>>> import numpy as np
>>> np.set_printoptions(precision=2, suppress=True, linewidth=200)
>>> def tidy(a):
...     return np.round(a, 2) + 0
... 
>>> A = np.array([[4, 4, 4, 0],
...     [1, 2, 2, 0],
...     [0, 1, 0, 0],
...     [1, 1, 3, 3],
...     [1, 4, 3, 3],
...     [3, 3, 3, 3],
...     [0, 4, 3, 1]])
>>> A[6] = A[3]
>>> A
array([[4, 4, 4, 0],
       [1, 2, 2, 0],
       [0, 1, 0, 0],
       [1, 1, 3, 3],
       [1, 4, 3, 3],
       [3, 3, 3, 3],
       [1, 1, 3, 3]])
>>> def softmax(z):
...     e = np.exp(z - z.max(axis=-1, keepdims=True))
...     return e / e.sum(axis=-1, keepdims=True)
... 
>>> tidy(softmax(A[6] + 5))
array([0.06, 0.06, 0.44, 0.44])
>>> tidy(softmax(10 * A[6]))
array([0. , 0. , 0.5, 0.5])
>>> tidy(softmax(A[6]))
array([0.06, 0.06, 0.44, 0.44])
>>> tidy(softmax(A).sum(axis=1))
array([1., 1., 1., 1., 1., 1., 1.])
>>> S = A @ A.T / np.sqrt(4)
>>> tidy(softmax(S)[6] @ A)
array([2.2 , 3.1 , 3.07, 2.8 ])
>>> theta = np.radians(15)
>>> R = np.eye(4)
>>> R[3, 3] = R[2, 2] = np.cos(theta)
>>> R[3, 2], R[2, 3] = -np.sin(theta), np.sin(theta)
>>> tidy(R)
array([[ 1.  ,  0.  ,  0.  ,  0.  ],
       [ 0.  ,  1.  ,  0.  ,  0.  ],
       [ 0.  ,  0.  ,  0.97,  0.26],
       [ 0.  ,  0.  , -0.26,  0.97]])
>>> out = A @ R.T
>>> tidy(np.abs(out - A).max(axis=0))
array([0.  , 0.  , 0.67, 1.04])
>>> out = R / np.sqrt((R ** 2).mean(axis=1, keepdims=True))
>>> tidy(out[3])
array([ 0.  ,  0.  , -0.52,  1.93])
>>> tidy(np.linalg.norm(out, axis=1))
array([2., 2., 2., 2.])
>>> np.linalg.matrix_rank(R - R.mean(axis=1, keepdims=True))
np.int64(3)
>>> M = np.loadtxt("run6.csv", delimiter=",")
>>> M
array([[ 1.,  1., -1., -1.,  1.,  1., -1., -1.],
       [ 1., -1.,  1., -1., -1.,  1., -1.,  1.],
       [ 1., -1.,  1., -1.,  1., -1.,  1., -1.],
       [ 1., -1., -1.,  1.,  1., -1., -1.,  1.],
       [ 1., -1., -1.,  1., -1.,  1.,  1., -1.]])
>>> left, s = np.linalg.svd(M)
Traceback (most recent call last):
  File "<python-input-26>", line 1, in <module>
    left, s = np.linalg.svd(M)
    ^^^^^^^
ValueError: too many values to unpack (expected 2)
>>> left, s, vt = np.linalg.svd(M, full_matrices=False)
>>> (s > 1e-8).sum()
np.int64(5)
>>> out = M / np.linalg.norm(M, axis=1)
Traceback (most recent call last):
  File "<python-input-29>", line 1, in <module>
    out = M / np.linalg.norm(M, axis=1)
          ~~^~~~~~~~~~~~~~~~~~~~~~~~~~~
ValueError: operands could not be broadcast together with shapes (5,8) (5,) 
>>> out = M / np.linalg.norm(M, axis=1, keepdims=True)
>>> gram = out @ out.T
>>> np.argwhere(np.triu(np.abs(gram) > 0.95, 1))
array([], shape=(0, 2), dtype=int64)
>>> tidy(np.linalg.norm(out, axis=1))
array([1., 1., 1., 1., 1.])
>>> np.degrees(np.arccos(np.clip(gram[3, 0], -1, 1)))
np.float64(90.0)
>>> (gram - 2 * np.eye(5)).round(6).argmax(axis=1)
array([1, 0, 0, 0, 0])
>>> (np.abs(gram) > 0.9).astype(int)
array([[1, 0, 0, 0, 0],
       [0, 1, 0, 0, 0],
       [0, 0, 1, 0, 0],
       [0, 0, 0, 1, 0],
       [0, 0, 0, 0, 1]])
